$ python -q
>>> import numpy as np
>>> from numpy import linalg as LA
>>> np.set_printoptions(precision=3, suppress=True, linewidth=200)
>>> rd = lambda a: np.round(a, 3) + 0
>>> E = np.maximum(np.array([[-1, -3],
...     [-1, 2],
...     [-2, 1],
...     [0, 0],
...     [3, -3],
...     [-3, 0],
...     [2, 2],
...     [-3, 0],
...     [0, 1],
...     [0, -3],
...     [-1, 3],
...     [2, -2],
...     [-3, -3],
...     [-1, -2],
...     [-3, -2],
...     [2, 2],
...     [3, -2],
...     [-2, -3],
...     [-2, -1],
...     [-3, 1],
...     [-3, -1],
...     [1, 3],
...     [-3, -1],
...     [3, -1],
...     [-2, 2],
...     [2, 2],
...     [0, -3],
...     [-2, 0],
...     [2, -1],
...     [1, -2]]) @ np.array([[1, 3, 3], [1, 0, 0]]) + np.array([0, -1, -2]), 0)
>>> E
array([[0, 0, 0],
       [1, 0, 0],
       [0, 0, 0],
       [0, 0, 0],
       [0, 8, 7],
       [0, 0, 0],
       [4, 5, 4],
       [0, 0, 0],
       [1, 0, 0],
       [0, 0, 0],
       [2, 0, 0],
       [0, 5, 4],
       [0, 0, 0],
       [0, 0, 0],
       [0, 0, 0],
       [4, 5, 4],
       [1, 8, 7],
       [0, 0, 0],
       [0, 0, 0],
       [0, 0, 0],
       [0, 0, 0],
       [4, 2, 1],
       [0, 0, 0],
       [2, 8, 7],
       [0, 0, 0],
       [4, 5, 4],
       [0, 0, 0],
       [0, 0, 0],
       [1, 5, 4],
       [0, 2, 1]])
>>> W2 = E[[13, 23]].astype(float)
>>> for _ in range(3):
...     z = LA.norm(E[:, None] - W2, axis=-1).argmin(axis=1)
...     W2 = np.array([E[z == j].mean(axis=0) for j in range(2)])
... 
>>> z
array([0, 0, 0, 0, 1, 0, 1, 0, 0, 0, 0, 1, 0, 0, 0, 1, 1, 0, 0, 0, 0, 0, 0, 1, 0, 1, 0, 0, 1, 0])
>>> rd(W2)
array([[0.364, 0.182, 0.091],
       [2.   , 6.125, 5.125]])
>>> np.abs(W2[1] - W2[0]).argmax()
np.int64(1)
>>> np.bincount(z)
array([22,  8])
>>> Uu, sig, vt = LA.svd(W2)
>>> np.argmax(sig[:-1] / (sig[1:] + 1e-6)) + 1
np.int64(1)
>>> M2 = Uu[:, :1] @ np.diag(sig[:1]) @ vt[:1]
>>> LA.matrix_rank(M2)
np.int64(1)
>>> rd(M2)
array([[0.069, 0.209, 0.175],
       [2.01 , 6.124, 5.122]])
>>> x = np.array([5, 0, 1])
>>> rhs = E @ x
>>> coef, lr = np.zeros(3), 1 / LA.norm(E, 2) ** 2
>>> for i in range(300):
...     coef -= lr * E.T @ (E @ coef - rhs)
...     if i % 50 == 0: print(i, round(LA.norm(E @ coef - rhs), 3))
... 
0 28.994
50 0.921
100 0.751
150 0.716
200 0.682
250 0.65
>>> rd(coef)
array([4.942, 0.541, 0.376])
